$ python -q
>>> import numpy as np
>>> np.set_printoptions(precision=3, suppress=True, linewidth=120, floatmode="fixed")
>>> def rnd(a):
...     return np.round(a, 3) + 0
... 
>>> A = np.loadtxt("test13.csv", delimiter=",")
>>> print(rnd(A))
[[ 0.976 -0.071  0.119  0.167]
 [-0.071  0.786  0.357  0.500]
 [ 0.119  0.357  0.405 -0.833]
 [ 0.167  0.500 -0.833 -0.167]]
>>> # equal to its transpose
>>> w, evecs = np.linalg.eigh(A)
>>> vec = np.array([2, 1, -2, 1])
>>> print(rnd(vec @ A @ vec))
8.476
>>> print(rnd(np.linalg.eigvalsh(A[1:, 1:])))
[-0.976  1.000  1.000]
>>> print(rnd(np.abs(A).sum(axis=1).max()), np.abs(w).max())
1.714 1.0
>>> print(rnd(evecs * np.abs(w) @ evecs.T))
[[1.000 0.000 0.000 0.000]
 [0.000 1.000 0.000 0.000]
 [0.000 0.000 1.000 0.000]
 [0.000 0.000 0.000 1.000]]
>>> A2 = np.linalg.invert(A)
Traceback (most recent call last):
  File "<python-input-12>", line 1, in <module>
    A2 = np.linalg.invert(A)
         ^^^^^^^^^^^^^^^^
AttributeError: module 'numpy.linalg' has no attribute 'invert'
>>> A2 = np.linalg.inv(A)
>>> print(rnd(np.linalg.det(A) * A2))
[[-0.976  0.071 -0.119 -0.167]
 [ 0.071 -0.786 -0.357 -0.500]
 [-0.119 -0.357 -0.405  0.833]
 [-0.167 -0.500  0.833  0.167]]
>>> print(rnd(np.linalg.det(A) * np.linalg.det(A2)))
1.0
>>> print(rnd(np.linalg.slogdet(A)[0]))
-1.0
>>> print(rnd(A2))
[[ 0.976 -0.071  0.119  0.167]
 [-0.071  0.786  0.357  0.500]
 [ 0.119  0.357  0.405 -0.833]
 [ 0.167  0.500 -0.833 -0.167]]
>>> print(rnd(np.linalg.norm(A, axis=0)))
[1.000 1.000 1.000 1.000]
>>> print(rnd(A @ A.T))
[[1.000 0.000 0.000 0.000]
 [0.000 1.000 0.000 0.000]
 [0.000 0.000 1.000 0.000]
 [0.000 0.000 0.000 1.000]]
>>> print(rnd(A[:, 0] @ A[:, 1]))
0.0
>>> print(rnd(np.linalg.svd(A, compute_uv=False)))
[1.000 1.000 1.000 1.000]
>>> mat = np.array([[-1, 9, 1, -2], [-3, -5, 5, 2], [9, 3, -5, -9], [-2, 5, 2, 8]])
>>> r0, v = mat[3], mat[2]
>>> print(r0 @ v)
-85
>>> pr = (r0 @ v) / (r0 @ r0) * r0
>>> print(rnd(pr))
[ 1.753 -4.381 -1.753 -7.010]
>>> print(np.linalg.matrix_rank(np.outer(r0, v)))
1
>>> print(rnd((v - pr) @ r0))
0.0
>>> print(rnd(np.poly(mat)))
[   1.000    3.000  -46.000 -355.000 2434.000]
>>> K = np.array([[0.0, -1.0, 0.5, -1.1],
...     [1.3, -0.6, -0.7, -0.8],
...     [-0.5, -0.9, 0.2, 1.7],
...     [0.3, -0.7, -0.1, -1.3]])
>>> print(K)
[[ 0.000 -1.000  0.500 -1.100]
 [ 1.300 -0.600 -0.700 -0.800]
 [-0.500 -0.900  0.200  1.700]
 [ 0.300 -0.700 -0.100 -1.300]]
>>> A2 = np.linalg.inv(K)
>>> print(rnd(np.linalg.inv(A2)))
[[ 0.000 -1.000  0.500 -1.100]
 [ 1.300 -0.600 -0.700 -0.800]
 [-0.500 -0.900  0.200  1.700]
 [ 0.300 -0.700 -0.100 -1.300]]
>>> print((np.abs(A2) > 1e-9).astype(int))
[[1 1 1 1]
 [1 1 1 1]
 [1 1 1 1]
 [1 1 1 1]]
>>> r0 = np.array([9, 7, 1, 3])
>>> A2 = K + np.outer(r0, np.eye(4)[1])
>>> print(np.linalg.matrix_rank(A2 - K))
1
>>> print(np.linalg.matrix_rank(np.linalg.inv(A2) - np.linalg.inv(K), tol=1e-8))
1
>>> print(rnd(np.linalg.det(A2) / np.linalg.det(K)), rnd(1 + np.linalg.solve(K, r0)[1]))
-1.9 -1.9
>>> blk = np.stack([K, 4 * K, K[::-1]])
>>> print(np.linalg.matrix_rank(blk))
[4 4 4]
>>> print(blk.shape)
(3, 4, 4)
>>> print(np.trace(K))
-1.7
>>> print(np.allclose(K @ K.T, K.T @ K))
False
>>> print(np.allclose(K, K.T))
False
>>> assert K == K.T
Traceback (most recent call last):
  File "<python-input-46>", line 1, in <module>
    assert K == K.T
           ^^^^^^^^
ValueError: The truth value of an array with more than one element is ambiguous. Use a.any() or a.all()
>>> print(rnd(np.abs(np.linalg.eigvals(K)).max()))
1.448
>>> print(rnd(np.sort(np.abs(np.linalg.eigvals(K)))))
[0.744 0.744 1.448 1.448]
>>> feats = np.load("layer5.npy")
>>> print(feats)
[[ 0.300 -0.303  0.300]
 [ 0.700 -1.399  1.400]
 [-0.700  2.799 -2.800]
 [ 1.200 -0.222  0.200]
 [-1.100  1.016 -1.000]
 [ 0.500  1.005 -1.000]
 [-0.100 -0.281  0.300]
 [ 0.700 -1.897  1.900]
 [-0.600 -0.980  1.000]
 [-0.500 -1.518  1.500]
 [-1.600 -0.421  0.400]
 [ 0.000 -0.394  0.400]
 [ 0.300 -0.782  0.800]
 [-2.300 -0.222  0.200]
 [ 1.300  1.187 -1.200]
 [ 0.200  0.721 -0.700]
 [-0.100  1.476 -1.500]
 [-0.900 -0.941  0.900]
 [ 0.100 -2.580  2.600]
 [ 1.700 -0.504  0.500]
 [-0.700 -2.222  2.200]
 [-1.400  0.534 -0.500]
 [ 0.900 -0.902  0.900]
 [-1.600  0.713 -0.700]
 [ 0.300 -0.109  0.100]
 [-1.300  0.592 -0.600]
 [-0.500  0.212 -0.200]]
>>> cen = feats - feats.mean(axis=0)
>>> Uu, sv, vt = np.linalg.svd(cen, full_matrices=False)
>>> print(np.linalg.matrix_rank(cen))
3
>>> print(rnd((sv ** 2).sum() ** 2 / (sv ** 4).sum()))
1.582
>>> print(np.abs(vt[0]).argmax())
1
>>> print((np.sign(Uu[:, 0]) == np.sign(Uu[0, 0])).astype(int))
[1 1 0 1 0 0 1 1 1 1 1 1 1 0 0 0 0 1 1 1 1 0 1 0 0 0 0]
>>> d = np.linalg.norm(feats[:, None] - feats[None], axis=-1)
>>> print(d.mean(axis=1).argmax())
2
>>> print(d.shape)
(27, 27)
>>> print((d + 1e9 * np.eye(27)).round(6).argmin(axis=1))
[24  7 16 19 25 15 11  1 17  8 13  6 22 10  5  5  5  8 20  3 18 25 12 21  0 21  6]
>>> print(np.unravel_index(d.round(6).argmax(), d.shape))
(np.int64(2), np.int64(18))
>>> print(np.flatnonzero(d[10] < d.mean() / 2))
[10 13 17]
>>> A2 = np.array([[-3, -3, 1, 3], [0, -2, -3, 3], [3, 0, -1, 0], [2, 0, 1, -2]])
>>> A2[-1] = A2[0]
>>> M = A2 + 0.05 * np.eye(4)
>>> print(M)
[[-2.950 -3.000  1.000  3.000]
 [ 0.000 -1.950 -3.000  3.000]
 [ 3.000  0.000 -0.950  0.000]
 [-3.000 -3.000  1.000  3.050]]
>>> vec = np.array([-3, -3, -1, 2])
>>> h = np.maximum(M @ vec, 0)
>>> print(h)
[22.850 14.850  0.000 23.100]
>>> print(rnd(M.T @ h))
[-136.708 -166.808    1.400  183.555]
>>> print(M * (h > 1e-9)[:, None])
[[-2.950 -3.000  1.000  3.000]
 [ 0.000 -1.950 -3.000  3.000]
 [ 0.000  0.000 -0.000  0.000]
 [-3.000 -3.000  1.000  3.050]]
>>> def softmax(z):
...     e = np.exp(z - z.max(axis=-1, keepdims=True))
...     return e / e.sum(axis=-1, keepdims=True)
... 
>>> print(rnd(softmax(M).sum(axis=1)))
[1.000 1.000 1.000 1.000]
>>> print(rnd(softmax(10 * M[3])))
[0.000 0.000 0.000 1.000]
>>> print(rnd(softmax(M[3])))
[0.002 0.002 0.114 0.882]
>>> scores = M @ M.T / np.sqrt(4)
>>> print(softmax(scores).round(6).argmax(axis=1))
[3 1 2 3]
>>> J = np.load("run1.npy")
>>> print(J)
[[1.000 0.200 0.040]
 [0.200 1.000 0.200]
 [0.040 0.200 1.000]]
>>> # symmetric
>>> print(rnd(np.poly(J)))
[ 1.000 -3.000  2.918 -0.922]
>>> print(rnd(np.linalg.det(J[::-1])))
-0.922
>>> print(rnd(np.linalg.eigvals(J).sum().real))
3.0
>>> hat = np.triu(np.array([[-2, 2, -2], [-1, 2, 0], [-2, -3, -3]]), 1) + np.eye(3)
>>> A2 = hat @ J @ np.linalg.inv(hat)
>>> print(np.trace(A2), np.trace(J))
3.0 3.0
>>> print(rnd(A2))
[[ 1.320 -0.840  1.080]
 [ 0.200  0.600  0.600]
 [ 0.040  0.120  1.080]]
>>> print(rnd(np.linalg.det(A2)))
0.922
>>> rng = np.random.default_rng(85)
>>> A2 = J + rng.integers(-2, 3, (3, 1)) @ rng.integers(-2, 3, (1, 3))
>>> print(A2)
[[1.000 0.200 0.040]
 [0.200 1.000 0.200]
 [0.040 0.200 1.000]]
>>> print(rnd(np.linalg.svd(A2 - J, compute_uv=False)))
[0.000 0.000 0.000]
>>> print(A2 - J)
[[0.000 0.000 0.000]
 [0.000 0.000 0.000]
 [0.000 0.000 0.000]]
